$ ipython --no-banner

In [1]: import numpy as np

In [2]: np.set_printoptions(suppress=True, linewidth=100)

In [3]: F = np.load("layer13.npy")

In [4]: F
Out[4]: 
array([[ 3, -3, -3,  0,  0, -2],
       [ 2, -1,  1,  1,  2,  2],
       [-2, -3, -1,  1,  0, -2],
       [-1,  1, -2,  0,  2, -1],
       [ 2,  2,  0,  0,  0,  0],
       [ 0,  1,  1, -1, -2,  0]])

In [5]: u, v = F[3], F[4]

In [6]: u @ v
Out[6]: np.int64(0)

In [7]: p = (u @ v) / (u @ u) * u

In [8]: v - p
Out[8]: array([2., 2., 0., 0., 0., 0.])

In [9]: np.round(np.linalg.norm(u + v) ** 2 + np.linalg.norm(u - v) ** 2, 2)
Out[9]: np.float64(38.0)

In [10]: W1 = np.array([[-2, -1, 2, 1, 0, 2],
    ...:     [3, 2, -3, -2, -3, 0],
    ...:     [-1, 1, -3, 3, -1, 3],
    ...:     [-3, -3, -1, 3, 1, 0],
    ...:     [2, 0, -1, 1, -1, 3],
    ...:     [0, -3, 3, -1, -1, -2]])

In [11]: b = np.array([0, 1, 1, 2, 1, 1])

In [12]: hid = np.maximum(F @ W1 + b, 0)

In [13]: (hid > 0).astype(int)
Out[13]: 
array([[0, 0, 1, 1, 1, 1],
       [0, 0, 1, 1, 0, 1],
       [0, 0, 1, 1, 1, 0],
       [1, 1, 0, 0, 0, 1],
       [1, 1, 0, 0, 0, 1],
       [1, 1, 0, 0, 0, 0]])

In [14]: np.linalg.matrix_rank(hid)
Out[14]: np.int64(6)

In [15]: hid
Out[15]: 
array([[ 0,  0, 19,  4, 15,  2],
       [ 0,  0,  8, 12,  0, 10],
       [ 0,  0,  2,  8, 14,  0],
       [11,  5,  0,  0,  0,  1],
       [ 2,  3,  0,  0,  0,  5],
       [ 1,  7,  0,  0,  0,  0]])

In [16]: np.round((hid > 0).mean(axis=0), 2)
Out[16]: array([0.5 , 0.5 , 0.5 , 0.5 , 0.33, 0.67])

In [17]: cent = np.array([[3, -1], [3, 0], [0, 1], [1, -1], [0, -3], [3, -2]])

In [18]: W1 @ cent
Out[18]: 
array([[ -2,  -1],
       [ 13,   5],
       [ 12,  -8],
       [-15,  -4],
       [ 16,  -7],
       [-16,  11]])

In [19]: hid @ cent
Out[19]: 
array([[ 10, -34],
       [ 42, -24],
       [  8, -48],
       [ 51, -13],
       [ 30, -12],
       [ 24,  -1]])

In [20]: Y = np.linalg.inv(hid)

In [21]: Y.round(2) + 0
Out[21]: 
array([[ 0.  ,  0.  ,  0.  ,  0.1 , -0.02, -0.06],
       [ 0.  ,  0.  ,  0.  , -0.01,  0.  ,  0.15],
       [ 0.05,  0.02, -0.05,  0.01, -0.06,  0.02],
       [-0.03,  0.07,  0.04,  0.02, -0.13,  0.04],
       [ 0.01, -0.04,  0.06, -0.01,  0.08, -0.03],
       [ 0.  ,  0.  ,  0.  , -0.03,  0.21, -0.07]])

In [22]: np.allclose(Y, hid.T)
Out[22]: False

In [23]: round(np.linalg.slogdet(hid)[0], 2)
Out[23]: np.float64(-1.0)

In [24]: np.round(np.linalg.inv(Y), 2) + 0
Out[24]: 
array([[ 0.,  0., 19.,  4., 15.,  2.],
       [ 0.,  0.,  8., 12.,  0., 10.],
       [ 0.,  0.,  2.,  8., 14.,  0.],
       [11.,  5.,  0.,  0.,  0.,  1.],
       [ 2.,  3.,  0.,  0.,  0.,  5.],
       [ 1.,  7.,  0.,  0.,  0.,  0.]])

In [25]: np.allclose(F, F.T)
Out[25]: False

In [26]: np.allclose(F @ F.T, F.T @ F)
Out[26]: False

In [27]: F.inv()
AttributeError: 'numpy.ndarray' object has no attribute 'inv'


In [28]: np.round(np.sort(np.abs(np.linalg.eigvals(F))), 2)
Out[28]: array([0.37, 2.29, 2.84, 2.84, 2.92, 3.58])

In [29]: (F - F.T) / 2
Out[29]: 
array([[ 0. , -2.5, -0.5,  0.5, -1. , -1. ],
       [ 2.5,  0. ,  2. ,  0. ,  0. ,  0.5],
       [ 0.5, -2. ,  0. ,  1.5,  0. , -1.5],
       [-0.5,  0. , -1.5,  0. ,  1. ,  0. ],
       [ 1. ,  0. ,  0. , -1. ,  0. ,  1. ],
       [ 1. , -0.5,  1.5,  0. , -1. ,  0. ]])
